$ python -q
>>> import numpy as np
>>> np.set_printoptions(precision=2, suppress=True, linewidth=100, floatmode="fixed")
>>> J = np.array([[4, 4, 4, 4, 4],
...     [4, 8, 8, 8, 8],
...     [4, 8, 12, 12, 12],
...     [4, 8, 12, 16, 16],
...     [4, 8, 12, 16, 20]])
>>> ev, evecs = np.linalg.eigh(J)
>>> x = np.array([-3, 0, 1, 3, 3])
>>> print(evecs * np.abs(ev) @ evecs.T)
[[ 4.00  4.00  4.00  4.00  4.00]
 [ 4.00  8.00  8.00  8.00  8.00]
 [ 4.00  8.00 12.00 12.00 12.00]
 [ 4.00  8.00 12.00 16.00 16.00]
 [ 4.00  8.00 12.00 16.00 20.00]]
>>> print((np.sign(evecs[:, -1].round(6)) == np.sign(evecs[0, -1].round(6))).astype(int))
[1 1 1 1 1]
>>> rng = np.random.default_rng(63)
>>> idx = rng.permutation(5)
>>> B = J[:, idx] * rng.choice([-1, 1], 5)
>>> print(B)
[[  4  -4   4   4  -4]
 [  8  -8   8   8  -4]
 [ 12 -12  12   8  -4]
 [ 12 -16  16   8  -4]
 [ 12 -20  16   8  -4]]
>>> left, _, Vt = np.linalg.svd(J.T @ B)
>>> print(np.round(np.linalg.lstsq(J, B)[0], 2) + 0)
[[ 0.00  0.00  0.00  0.00 -1.00]
 [ 0.00  0.00  0.00  1.00  0.00]
 [ 1.00  0.00  0.00  0.00  0.00]
 [ 0.00  0.00  1.00  0.00  0.00]
 [ 0.00 -1.00  0.00  0.00  0.00]]
>>> print(np.round(left @ Vt, 2) + 0)
[[ 0.00  0.00  0.00  0.00 -1.00]
 [ 0.00  0.00  0.00  1.00  0.00]
 [ 1.00  0.00  0.00  0.00  0.00]
 [ 0.00  0.00  1.00  0.00  0.00]
 [ 0.00 -1.00  0.00  0.00  0.00]]
>>> mat = np.array([[2, 7, 0, -4], [9, 9, -8, 4], [-9, -4, 6, -6], [-6, -9, -6, -8]])
>>> print(mat)
[[ 2  7  0 -4]
 [ 9  9 -8  4]
 [-9 -4  6 -6]
 [-6 -9 -6 -8]]
>>> ang = np.radians(135)
>>> R = np.eye(4)
>>> R[2, 2] = R[0, 0] = np.cos(ang)
>>> R[2, 0], R[0, 2] = -np.sin(ang), np.sin(ang)
>>> print(R)
[[-0.71  0.00  0.71  0.00]
 [ 0.00  1.00  0.00  0.00]
 [-0.71  0.00 -0.71  0.00]
 [ 0.00  0.00  0.00  1.00]]
>>> B = mat @ R.T
>>> print(np.allclose(np.linalg.norm(mat, axis=1), np.linalg.norm(B, axis=1)))
True
>>> print(np.linalg.svd(mat, compute_uv=False), np.linalg.svd(B, compute_uv=False))
[22.41 11.27  8.13  1.33] [22.41 11.27  8.13  1.33]
>>> print(np.allclose(mat @ mat.T, mat.T @ mat))
False
>>> print((mat + mat.T) / 2)
[[ 2.00  8.00 -4.50 -5.00]
 [ 8.00  9.00 -6.00 -2.50]
 [-4.50 -6.00  6.00 -6.00]
 [-5.00 -2.50 -6.00 -8.00]]
>>> print(mat @ mat)
[[  91  113  -32   52]
 [ 147  140 -144   16]
 [ -72  -69  104   32]
 [   9  -27   84   88]]
>>> np.linalg.determinant(mat)
Traceback (most recent call last):
  File "<python-input-27>", line 1, in <module>
    np.linalg.determinant(mat)
    ^^^^^^^^^^^^^^^^^^^^^
AttributeError: module 'numpy.linalg' has no attribute 'determinant'
>>> print(np.allclose(mat, mat.T))
False
>>> P = np.triu(np.array([[0, -1, -2, 3], [3, 3, -3, 3], [-2, 0, 1, -3], [1, -3, -3, 3]]), 1) + np.eye(4)
>>> B = P @ mat @ np.linalg.inv(P)
>>> print(np.trace(B), np.trace(mat))
9.0 9
>>> print(P @ mat - mat @ P)
[[ -9.00 -26.00   3.00 -43.00]
 [  9.00  -6.00   9.00 -84.00]
 [ 18.00  18.00 -12.00  81.00]
 [  0.00  -6.00 -39.00  27.00]]
>>> X = np.array([[-5, 5, 3, -1, 5], [-1, 5, 3, 1, 5], [-1, 2, 2, -3, -2]])
>>> print(X)
[[-5  5  3 -1  5]
 [-1  5  3  1  5]
 [-1  2  2 -3 -2]]
>>> def softmax(z):
...     e = np.exp(z - z.max(axis=-1, keepdims=True))
...     return e / e.sum(axis=-1, keepdims=True)
... 
>>> print(np.round(softmax(10 * X[0]), 2) + 0)
[0.00 0.50 0.00 0.00 0.50]
>>> print(softmax(X).sum(axis=1))
[1.00 1.00 1.00]
>>> S = X @ X.T / np.sqrt(5)
>>> print(np.round(softmax(S), 2) + 0)
[[1.00 0.00 0.00]
 [0.71 0.29 0.00]
 [0.03 0.00 0.97]]
>>> print(np.round(softmax(S + np.triu(np.full(S.shape, -np.inf), 1)), 2) + 0)
[[1.00 0.00 0.00]
 [0.71 0.29 0.00]
 [0.03 0.00 0.97]]
>>> B = X + rng.integers(-2, 3, (3, 1)) @ rng.integers(-2, 3, (1, 5))
>>> print(B)
[[-4  6  5  0  6]
 [-2  4  1  0  4]
 [ 1  4  6 -1  0]]
>>> print(np.round(np.linalg.svd(B - X, compute_uv=False), 2) + 0)
[6.93 0.00 0.00]
>>> print(round(np.linalg.norm(B[0] - B[1]), 2))
5.29
>>> print(np.linalg.norm(B, axis=1))
[10.63  6.08  7.35]
>>> print(round(np.linalg.norm(B[0], 1), 2), round(float(np.linalg.norm(B[0], np.inf)), 2))
21.0 6.0
>>> x = np.array([-3, 1, 1, 0, -2])
>>> h = np.maximum(X @ x, 0)
>>> print(h)
[13  1 11]
>>> print(np.tanh(X @ x))
[1.00 0.76 1.00]
>>> print(np.kron(np.eye(2, dtype=int), J))
[[ 4  4  4  4  4  0  0  0  0  0]
 [ 4  8  8  8  8  0  0  0  0  0]
 [ 4  8 12 12 12  0  0  0  0  0]
 [ 4  8 12 16 16  0  0  0  0  0]
 [ 4  8 12 16 20  0  0  0  0  0]
 [ 0  0  0  0  0  4  4  4  4  4]
 [ 0  0  0  0  0  4  8  8  8  8]
 [ 0  0  0  0  0  4  8 12 12 12]
 [ 0  0  0  0  0  4  8 12 16 16]
 [ 0  0  0  0  0  4  8 12 16 20]]
>>> print(np.linalg.eigvals(J))
[49.37  5.79  2.33  1.41  1.09]
>>> print(round(float(np.linalg.det(2 * J)), 2), np.round(np.linalg.det(J), 2))
32768.0 1024.0
>>> print(np.einsum("ii->", J))
60
>>> print(np.einsum("ij,ji->", J, J))
2480
>>> print(np.round(np.linalg.det(J[::-1]), 2))
1024.0
>>> m1 = np.loadtxt("w.csv", delimiter=",")
>>> print(m1)
[[ 0.92  0.23 -0.13  0.28]
 [ 0.23  0.31  0.38 -0.84]
 [-0.13  0.38  0.79  0.47]
 [ 0.28 -0.84  0.47 -0.03]]
>>> P = np.triu(np.array([[3, 0, -1, 0], [0, -3, -1, 1], [1, 0, -1, 0], [1, 0, 2, 0]]), 1) + np.eye(4)
>>> B = P @ m1 @ np.linalg.inv(P)
>>> print(np.linalg.matrix_rank(B))
4
>>> print(np.trace(B), np.trace(m1))
2.0 2.0
